% python3 -q
>>> import numpy as np
>>> np.set_printoptions(suppress=True, linewidth=120)
>>> def rnd(a):
...     return np.round(a, 3) + 0
... 
>>> X = np.load("sample9.npy")
>>> print(X)
[[-13.466   0.513 -61.282]
 [-16.563  -1.919 -61.253]
 [-14.835  -0.342 -59.347]
 [-17.728  -0.643 -59.531]
 [ 37.562  -3.11  -38.31 ]
 [ 39.243  -0.802 -38.097]
 [-16.412   0.543 -60.658]
 [ 37.26   -1.277 -38.587]
 [-16.842  -0.1   -61.48 ]
 [ 36.385  -0.242 -37.487]
 [ 38.009  -0.685 -38.824]
 [-15.915   0.286 -60.467]
 [ 38.461  -2.252 -38.174]
 [-15.195   1.889 -61.894]
 [-17.064  -1.158 -60.119]
 [-15.404  -0.451 -58.575]
 [ 37.029  -1.829 -38.131]
 [-15.633   0.418 -61.174]
 [-15.242   0.179 -58.473]
 [-15.379   1.549 -60.467]
 [-16.1     0.165 -61.07 ]
 [-14.555   0.559 -59.333]
 [-14.102  -2.474 -60.904]
 [-15.945  -0.72  -61.206]
 [-16.351   0.413 -57.729]
 [ 38.157  -3.544 -36.998]
 [-15.862   0.387 -60.251]
 [ 37.412  -2.307 -37.939]]
>>> cen = X - X.mean(axis=0)
>>> Uu, s, vt = np.linalg.svd(cen, full_matrices=False)
>>> print(np.searchsorted(np.cumsum(s ** 2) / (s ** 2).sum(), 0.9) + 1)
1
>>> print(np.abs(Uu[:, 0]).argmax())
5
>>> print(rnd((s ** 2).sum() ** 2 / (s ** 4).sum()))
1.006
>>> dist = np.linalg.norm(X[:, None] - X[None], axis=-1)
>>> print(dist[23].round(6).argsort(kind="stable")[:4])
[23 20  8 17]
>>> print((dist + 1e9 * np.eye(28)).round(6).argmin(axis=1))
[17 23 21 14 27 10 11 16 20  7  7 26 27 19  3 18 27 20 15 26 17  2  1 20 18  4 11 16]
>>> print(np.unravel_index(dist.round(6).argmax(), dist.shape))
(np.int64(3), np.int64(5))
>>> print(dist.mean(axis=1).argmax())
5
>>> A2 = X / np.sqrt((X ** 2).mean(axis=1, keepdims=True))
>>> print(np.linalg.matrix_rank(X - X.mean(axis=1, keepdims=True)))
2
>>> w1 = np.array([[-2, 2], [-1, -2], [1, 3]])
>>> coef = np.array([6, 1])
>>> H = np.maximum(X @ w1 + coef, 0)
>>> print((H > 0).mean(axis=0))
[0. 0.]
>>> Z = np.array([[-2, 0], [-2, 0]])
>>> print(w1 @ Z)
[[ 0  0]
 [ 6  0]
 [-8  0]]
>>> Uu, s, vt = np.linalg.svd(X)
>>> print(rnd(s))
[287.214 130.971   5.492]
>>> A2 = Uu[:, :2] @ np.diag(s[:2]) @ vt[:2]
>>> print(rnd(np.linalg.norm(X - A2, 2)), rnd(s[2]))
5.492 5.492
>>> K = np.load("w.npy")
>>> print(K)
[[ 1.1   -0.7   -0.4  ]
 [-0.5   -0.8   -0.2  ]
 [ 1.059 -0.674 -0.436]]
>>> x0 = np.array([-3, 2, 2])
>>> print(rnd((K * x0).sum(axis=1)))
[-5.5   -0.5   -5.397]
>>> print(rnd(np.einsum("ij,j->i", K, x0)))
[-5.5   -0.5   -5.397]
>>> print(np.sign((K @ x0).round(6)))
[-1. -1. -1.]
>>> print(rnd(K @ x0))
[-5.5   -0.5   -5.397]
>>> Z = np.array([[7, 3, 3], [-3, 1, -3]])
>>> A = np.repeat(Z, 11 // 2, axis=0)
>>> rng = np.random.default_rng(177)
>>> A = A + 0.02 * rng.normal(size=A.shape)
>>> print(rnd(A))
[[ 7.026  2.975  2.977]
 [ 6.998  3.017  2.996]
 [ 7.01   3.018  3.007]
 [ 6.997  3.005  3.017]
 [ 7.016  3.019  3.032]
 [-2.978  0.985 -2.992]
 [-2.984  0.99  -3.018]
 [-3.004  0.965 -2.957]
 [-3.018  1.005 -2.963]
 [-2.975  1.025 -3.051]]
>>> Z = A[[5, 0]].astype(float)
>>> for _ in range(7):
...     lab = np.linalg.norm(A[:, None] - Z, axis=-1).argmin(axis=1)
...     Z = np.array([A[lab == j].mean(axis=0) for j in range(2)])
... 
>>> print(lab)
[1 1 1 1 1 0 0 0 0 0]
>>> print(np.abs(Z[1] - Z[0]).argmax())
0
>>> print(rnd(Z[1] - Z[0]))
[10.001  2.013  6.002]
>>> print(np.bincount(lab))
[5 5]
>>> cen = (A - A.mean(axis=0)) / A.std(axis=0)
>>> print(rnd(cen.std(axis=0)))
[1. 1. 1.]
>>> print(np.argwhere(np.abs(cen) > 2))
[]
>>> coef = np.linalg.lstsq(np.delete(cen, 0, axis=1), cen[:, 0])[0]
>>> print(rnd(coef))
[0.284 0.716]
>>> dist = np.linalg.norm(A[:, None] - A[None], axis=-1)
>>> print(rnd(np.linalg.norm(A, axis=1)))
[8.19  8.189 8.203 8.191 8.218 4.335 4.358 4.324 4.347 4.383]
>>> print(np.unravel_index(dist.round(6).argmax(), dist.shape))
(np.int64(4), np.int64(9))
>>> print(rnd(np.linalg.norm(A - A.mean(axis=0), axis=1)))
[5.913 5.905 5.921 5.913 5.939 5.906 5.924 5.914 5.921 5.927]
>>> print(dist.shape)
(10, 10)
>>> A2 = np.array([[-2, 0], [0, -1], [-3, -1]])
>>> print(np.vstack([A, A2.T]).shape)
(12, 3)
>>> print(np.linalg.matrix_rank(np.vstack([A, A2.T])))
3
>>> print(rnd(np.einsum("ij->j", A)))
[20.087 20.005  0.049]
>>> print(rnd(np.einsum("ij,ij->i", A, A)))
[67.08  67.052 67.284 67.09  67.53  18.792 18.995 18.7   18.895 19.208]
>>> A2 = np.c_[X[:, :2] @ np.array([[5, 3], [4, -1]]), np.array([-4, -2, 1, 0, 2, -3, -1, 5, -1, -2, -5, 4, 1, -1, 5, -5, 1, -2, -2, 4, -4, -4, 4, 4, -5, -1, 5, -1])]
>>> print(rnd(A2))
[[-65.278 -40.911  -4.   ]
 [-90.491 -47.77   -2.   ]
 [-75.543 -44.163   1.   ]
 [-91.212 -52.541   0.   ]
 [175.37  115.796   2.   ]
 [193.007 118.531  -3.   ]
 [-79.888 -49.779  -1.   ]
 [181.192 113.057   5.   ]
 [-84.61  -50.426  -1.   ]
 [180.957 109.397  -2.   ]
 [187.305 114.712  -5.   ]
 [-78.431 -48.031   4.   ]
 [183.297 117.635   1.   ]
 [-68.419 -47.474  -1.   ]
 [-89.952 -50.034   5.   ]
 [-78.824 -45.761  -5.   ]
 [177.829 112.916   1.   ]
 [-76.493 -47.317  -2.   ]
 [-75.494 -45.905  -2.   ]
 [-70.699 -47.686   4.   ]
 [-79.84  -48.465  -4.   ]
 [-70.539 -44.224  -4.   ]
 [-80.406 -39.832   4.   ]
 [-82.605 -47.115   4.   ]
 [-80.103 -49.466  -5.   ]
 [176.609 118.015  -1.   ]
 [-77.762 -47.973   5.   ]
 [177.832 114.543  -1.   ]]
>>> print(np.linalg.matrix_rank(A2))
3
>>> feats = np.load("arr.npy")
>>> print(feats)
[[-2  0  0  0]
 [-1  2  0  0]
 [ 2 -2  1  0]
 [ 2 -1  2  2]]
>>> lab = rng.permutation(4)
>>> A2 = feats[:, lab] * rng.choice([-1, 1], 4)
>>> print(A2)
[[-2  0  0  0]
 [-1 -2  0  0]
 [ 2  2  1  0]
 [ 2  1  2 -2]]
>>> Uu, _, vt = np.linalg.svd(feats.T @ A2)
>>> print(lab)
[0 1 2 3]
>>> print(rnd(Uu @ vt))
[[ 1.  0.  0.  0.]
 [ 0. -1.  0.  0.]
 [ 0.  0.  1.  0.]
 [ 0.  0.  0. -1.]]
>>> Uu, s, vt = np.linalg.svd(feats, full_matrices=False)
>>> print(rnd(s))
[4.883 2.145 1.517 0.503]
>>> print(rnd(np.sqrt((s ** 2).sum())), rnd(np.linalg.norm(feats)))
5.568 5.568
>>> print(rnd(vt @ vt.T))
[[1. 0. 0. 0.]
 [0. 1. 0. 0.]
 [0. 0. 1. 0.]
 [0. 0. 0. 1.]]
>>> print((s > 1e-8).sum())
4
>>> print(rnd(Uu.T @ feats @ vt.T))
[[4.883 0.    0.    0.   ]
 [0.    2.145 0.    0.   ]
 [0.    0.    1.517 0.   ]
 [0.    0.    0.    0.503]]
>>> print(rnd(Uu.T @ Uu))
[[1. 0. 0. 0.]
 [0. 1. 0. 0.]
 [0. 0. 1. 0.]
 [0. 0. 0. 1.]]
>>> ev, vecs = np.linalg.eig(feats)
>>> print(ev)
[ 2.  1.  2. -2.]
>>> print(rnd(np.sort(np.linalg.eigvals(np.linalg.inv(feats)))))
[-0.5  0.5  0.5  1. ]
>>> print(rnd(np.sort(np.linalg.eigvals(feats @ feats))))
[1. 4. 4. 4.]
>>> print(np.prod(ev))
-8.0
>>> F = np.load("out11.npy")
>>> print(F)
[[3. 0.]
 [0. 1.]]
>>> ev, vecs = np.linalg.eigh(F)
>>> print((ev > 1e-8).sum(), (ev < -1e-8).sum())
2 0
>>> print(np.abs(vecs[:, -1]))
[1. 0.]
>>> print(vecs @ np.diag(ev) @ vecs.T)
[[3. 0.]
 [0. 1.]]
>>> print(ev.sum(), np.trace(F))
4.0 4.0
>>> print(ev)
[1. 3.]
>>> arr = np.load("mat.npy")
>>> print(arr)
[[0 0 3 0]
 [0 0 2 2]
 [0 0 0 3]
 [0 0 0 0]]
>>> print(np.allclose(arr[:-1].T @ np.linalg.lstsq(arr[:-1].T, arr[-1])[0], arr[-1]))
True
>>> print(np.linalg.lstsq(arr[:-1].T, arr[-1])[2])
2
>>> print(np.abs(np.diag(np.linalg.qr(arr)[1])) > 1e-9)
[False False False False]
>>> print(rnd(np.trace(np.linalg.pinv(arr) @ arr)))
2.0
>>> x0 = np.array([-3, 3, -3, -2])
>>> print(arr @ np.eye(4)[2])
[3. 2. 0. 0.]
>>> print(np.linalg.norm(arr @ x0) <= np.linalg.norm(arr, 2) * np.linalg.norm(x0) + 1e-9)
True
>>> print(np.einsum("ij,j->i", arr, x0))
[ -9 -10  -6   0]
>>> rk = np.linalg.matrix_rank(arr)
>>> print(rk)
2
>>> null = np.linalg.svd(arr)[2][rk:].T
>>> print([int(np.linalg.matrix_rank(arr[:i])) for i in range(1, len(arr) + 1)])
[1, 2, 2, 2]
>>> print(null @ null.T)
[[1. 0. 0. 0.]
 [0. 1. 0. 0.]
 [0. 0. 0. 0.]
 [0. 0. 0. 0.]]
>>> print(null.shape)
(4, 2)
>>> print([int(np.linalg.matrix_rank(np.delete(arr, i, axis=0))) for i in range(4)])
[2, 2, 2, 2]
>>> print(np.allclose(arr @ null, 0))
True
>>> print(np.linalg.matrix_rank(arr.T @ arr), np.linalg.matrix_rank(arr @ arr.T))
2 2
>>> print([int(np.linalg.matrix_rank(arr[:, :j + 1])) for j in range(4)])
[0, 0, 1, 2]
>>> A2 = np.array([[1, 0, 1], [1, 1, 3]])
>>> Z = np.kron(A2, arr)
>>> print(np.linalg.matrix_rank(Z))
4
>>> print(Z.shape)
(8, 12)
>>> w1 = np.array([[6, 0, 1, 7], [3, 3, 8, 6], [4, 8, 2, 0], [3, 6, 5, 5]])
>>> coef = np.array([8, 8, 8, 4])
>>> H = np.maximum(arr @ w1 + coef, 0)
>>> print((H > 0).astype(int))
[[1 1 1 1]
 [1 1 1 1]
 [1 1 1 1]
 [1 1 1 1]]
>>> print((H > 0).mean(axis=0))
[1. 1. 1. 1.]
>>> Z = np.array([[0, 3], [-2, -1], [-2, 0], [-2, 0]])
>>> print(H @ Z)
[[-100   28]
 [-144   30]
 [-136   25]
 [ -40   16]]
>>> print(w1 @ Z)
[[-16  18]
 [-34   6]
 [-20   4]
 [-32   3]]
